% python3 -q
>>> import numpy as np
>>> np.set_printoptions(suppress=True, linewidth=140)
>>> basis = np.sign(np.array([[0, 0, 4, 3], [0, 2, 5, 5], [5, 2, 3, 0], [0, 3, 4, 0]]))
>>> Y = (np.tril(basis, -1) + np.eye(4)) @ (np.triu(basis, 1) + np.eye(4))
>>> evals = np.array([2, 0, 1, 1])
>>> X = np.rint(Y * evals @ np.linalg.inv(Y)) + 0
>>> print(X)
[[ 2.  1.  0. -1.]
 [ 0. -1.  0.  1.]
 [ 1. -1.  1.  0.]
 [ 0. -2.  0.  2.]]
>>> hat = np.triu(np.array([[-3, -3, 1, 2], [-1, -5, 4, 3], [4, 4, 2, 0], [-2, -1, 5, 0]]), 1) + np.eye(4)
>>> Y = hat @ X @ np.linalg.inv(hat)
>>> print(np.round(np.poly(Y), 4) + 0)
[ 1. -4.  5. -2.  0.]
>>> print(hat @ X - X @ hat)
[[  1.   4.  -5.  -6.]
 [  4. -10.   8.   9.]
 [  0.   3.   3.   1.]
 [  0.   0.   8.   6.]]
>>> print(round(float(np.linalg.det(Y)), 4))
0.0
>>> print(np.trace(Y), np.trace(X))
4.0 4.0
>>> print(np.linalg.matrix_rank(Y))
3
>>> G = X.T @ X
>>> print(np.allclose(G, G.T))
True
>>> print(np.round(np.linalg.eigvalsh(G)[::-1], 4) + 0)
[13.0828  5.      0.9172  0.    ]
>>> print(np.round(np.linalg.svd(X, compute_uv=False) ** 2, 4) + 0)
[13.0828  5.      0.9172  0.    ]
>>> print(np.linalg.matrix_rank(X, rtol=0.1))
3
>>> print([round(float(x), 4) for x in np.linalg.svd(X, compute_uv=False)[:3]])
[3.617, 2.2361, 0.9577]
>>> feats = np.array([[-3.0, 0.0, 0.0, 0.0],
...     [0.0, 46.0, 14.0, -14.0],
...     [0.0, 14.0, 1.0, -4.0],
...     [0.0, -14.0, -4.0, 1.0]])
>>> vec = np.array([1, -1, 0, 2])
>>> rhs = feats @ vec
>>> print(rhs)
[ -3. -74. -22.  16.]
>>> print(np.round(np.linalg.solve(feats, rhs), 4) + 0)
[ 1. -1.  0.  2.]
>>> print(np.round(np.linalg.solve(feats.T, feats[3]), 4))
[-0.  0. -0.  1.]
>>> print(np.round(np.linalg.solve(feats, feats[:, 0]), 4))
[ 1.  0. -0. -0.]
>>> evals, evecs = np.linalg.eigh(feats)
>>> vec = np.array([1, -3, 0, 5])
>>> print(np.round(evecs * np.abs(evals) @ evecs.T, 4))
[[  3.       0.       0.       0.    ]
 [  0.      46.8421  12.5263 -12.5263]
 [  0.      12.5263   6.5789  -3.5789]
 [  0.     -12.5263  -3.5789   6.5789]]
>>> print(np.round(evecs * np.maximum(evals, 0) @ evecs.T, 4))
[[  0.       0.       0.       0.    ]
 [  0.      46.4211  13.2632 -13.2632]
 [  0.      13.2632   3.7895  -3.7895]
 [  0.     -13.2632  -3.7895   3.7895]]
>>> evals, evecs = np.linalg.eig(feats)
>>> print(np.round(np.sort(np.linalg.eigvals(feats @ feats)), 4))
[   9.    9.    9. 2916.]
>>> print(np.round(np.sort(np.linalg.eigvals(np.linalg.inv(feats))), 4))
[-0.3333 -0.3333 -0.3333  0.0185]
>>> print(np.round(feats @ evecs[:, 0] - evals[0] * evecs[:, 0], 4) + 0)
[0. 0. 0. 0.]
>>> W1 = np.array([[3, 2, 2, -3, 2, -2],
...     [-2, -1, 1, -4, 3, 3],
...     [-2, -5, 1, -5, -3, 2],
...     [-1, -3, 1, 5, -4, -4]])
>>> b = np.array([4, 0, 5, 5, 3, 3])
>>> act = np.maximum(feats @ W1 + b, 0)
>>> print((act > 0).mean(axis=0))
[0.25 0.25 0.5  0.5  0.5  0.75]
>>> basis = np.array([[0, -1, -1],
...     [-2, 2, 2],
...     [2, 2, -1],
...     [-1, -1, 2],
...     [1, 2, 1],
...     [-1, -1, 1]])
>>> print(act @ basis)
[[ -23.  -23.   37.]
 [  32.  187.  329.]
 [  27.   85.  105.]
 [-148.  -63.  195.]]
>>> Y = np.linalg.invert(feats)
Traceback (most recent call last):
  File "<python-input-41>", line 1, in <module>
    Y = np.linalg.invert(feats)
        ^^^^^^^^^^^^^^^^
AttributeError: module 'numpy.linalg' has no attribute 'invert'
>>> Y = np.linalg.inv(feats)
>>> print(np.round(np.linalg.inv(Y), 4))
[[ -3.  -0.  -0.  -0.]
 [  0.  46.  14. -14.]
 [ -0.  14.   1.  -4.]
 [ -0. -14.  -4.   1.]]
>>> print(np.round(np.linalg.det(feats) * Y, 4))
[[ 486.    0.    0.    0.]
 [  -0.   45. -126.  126.]
 [   0. -126.  450.   36.]
 [   0.  126.   36.  450.]]
>>> print(np.round(np.linalg.cond(feats), 4))
18.0
